% ipython --no-banner

In [1]: import numpy as np

In [2]: np.set_printoptions(precision=4, suppress=True, linewidth=100, legacy="1.25")

In [3]: feats = np.loadtxt("data.csv", delimiter=",")

In [4]: feats
Out[4]: 
array([[5., 4., 2., 6., 6., 9.],
       [7., 1., 9., 6., 4., 5.],
       [7., 1., 9., 6., 4., 5.],
       [6., 2., 2., 6., 5., 0.],
       [0., 6., 2., 8., 0., 2.],
       [4., 4., 3., 7., 8., 3.],
       [3., 7., 4., 7., 7., 4.],
       [9., 0., 5., 8., 2., 7.],
       [8., 8., 3., 5., 9., 3.],
       [9., 3., 0., 8., 5., 0.],
       [7., 0., 0., 9., 4., 5.]])

In [5]: # rows 1 and 2 are equal

In [6]: A2 = feats / np.sqrt((feats ** 2).mean(axis=1, keepdims=True))

In [7]: A2[3]
Out[7]: array([1.4343, 0.4781, 0.4781, 1.4343, 1.1952, 0.    ])

In [8]: np.linalg.norm(A2, axis=1)
Out[8]: array([2.4495, 2.4495, 2.4495, 2.4495, 2.4495, 2.4495, 2.4495, 2.4495, 2.4495, 2.4495, 2.4495])

In [9]: W1 = np.array([[8, 5, -4],
   ...:     [-5, 3, 4],
   ...:     [0, 0, -7],
   ...:     [4, -1, -1],
   ...:     [-7, 8, -3],
   ...:     [-3, 4, -1]])

In [10]: b = np.array([2, 7, -7])

In [11]: H = np.maximum(feats @ W1 + b, 0)

In [12]: (H > 0).mean(axis=0)
Out[12]: array([0.5455, 1.    , 0.    ])

In [13]: cent = np.array([[0, 1], [2, 1], [0, 1]])

In [14]: H @ cent
Out[14]: 
array([[244., 122.],
       [182., 125.],
       [182., 125.],
       [154., 106.],
       [ 50.,  25.],
       [216., 108.],
       [216., 108.],
       [176., 159.],
       [300., 150.],
       [186., 149.],
       [170., 136.]])

In [15]: rng = np.random.default_rng(2626)

In [16]: z = rng.permutation(6)

In [17]: A2 = feats[:, z] * rng.choice([-1, 1], 6)

In [18]: A2
Out[18]: 
array([[ 9.,  2., -5.,  6., -4., -6.],
       [ 5.,  9., -7.,  4., -1., -6.],
       [ 5.,  9., -7.,  4., -1., -6.],
       [ 0.,  2., -6.,  5., -2., -6.],
       [ 2.,  2., -0.,  0., -6., -8.],
       [ 3.,  3., -4.,  8., -4., -7.],
       [ 4.,  4., -3.,  7., -7., -7.],
       [ 7.,  5., -9.,  2., -0., -8.],
       [ 3.,  3., -8.,  9., -8., -5.],
       [ 0.,  0., -9.,  5., -3., -8.],
       [ 5.,  0., -7.,  4., -0., -9.]])

In [19]: left, _, VT = np.linalg.svd(feats.T @ A2)

In [20]: np.round(left @ VT, 4) + 0
Out[20]: 
array([[ 0.,  0., -1.,  0.,  0.,  0.],
       [ 0.,  0.,  0.,  0., -1.,  0.],
       [ 0.,  1.,  0.,  0.,  0.,  0.],
       [ 0.,  0.,  0.,  0.,  0., -1.],
       [ 0.,  0.,  0.,  1.,  0.,  0.],
       [ 1.,  0.,  0.,  0.,  0.,  0.]])

In [21]: r0 = np.array([2, -1, -2, -1, 0])

In [22]: g = np.array([3, 0, -1, 2, -2, 2, 2, 1])

In [23]: A = np.outer(r0, g)

In [24]: A
Out[24]: 
array([[ 6,  0, -2,  4, -4,  4,  4,  2],
       [-3,  0,  1, -2,  2, -2, -2, -1],
       [-6,  0,  2, -4,  4, -4, -4, -2],
       [-3,  0,  1, -2,  2, -2, -2, -1],
       [ 0,  0,  0,  0,  0,  0,  0,  0]])

In [25]: left, sig, VT = np.linalg.svd(A)

In [26]: np.argmax(sig[:-1] / (sig[1:] + 1e-6)) + 1
Out[26]: 1

In [27]: sig.round(4) + 0
Out[27]: array([16.4317,  0.    ,  0.    ,  0.    ,  0.    ])

In [28]: A2 = left[:, :1] @ np.diag(sig[:1]) @ VT[:1]

In [29]: round(float(np.abs(A - A2).max()), 4)
Out[29]: 0.0

In [30]: A2
Out[30]: 
array([[ 6.,  0., -2.,  4., -4.,  4.,  4.,  2.],
       [-3.,  0.,  1., -2.,  2., -2., -2., -1.],
       [-6.,  0.,  2., -4.,  4., -4., -4., -2.],
       [-3.,  0.,  1., -2.,  2., -2., -2., -1.],
       [ 0.,  0.,  0.,  0.,  0.,  0.,  0.,  0.]])

In [31]: round(np.linalg.norm(A - A2) / np.linalg.norm(A), 4)
Out[31]: 0.0

In [32]: np.linalg.matrix_rank(A, rtol=0.05)
Out[32]: 1
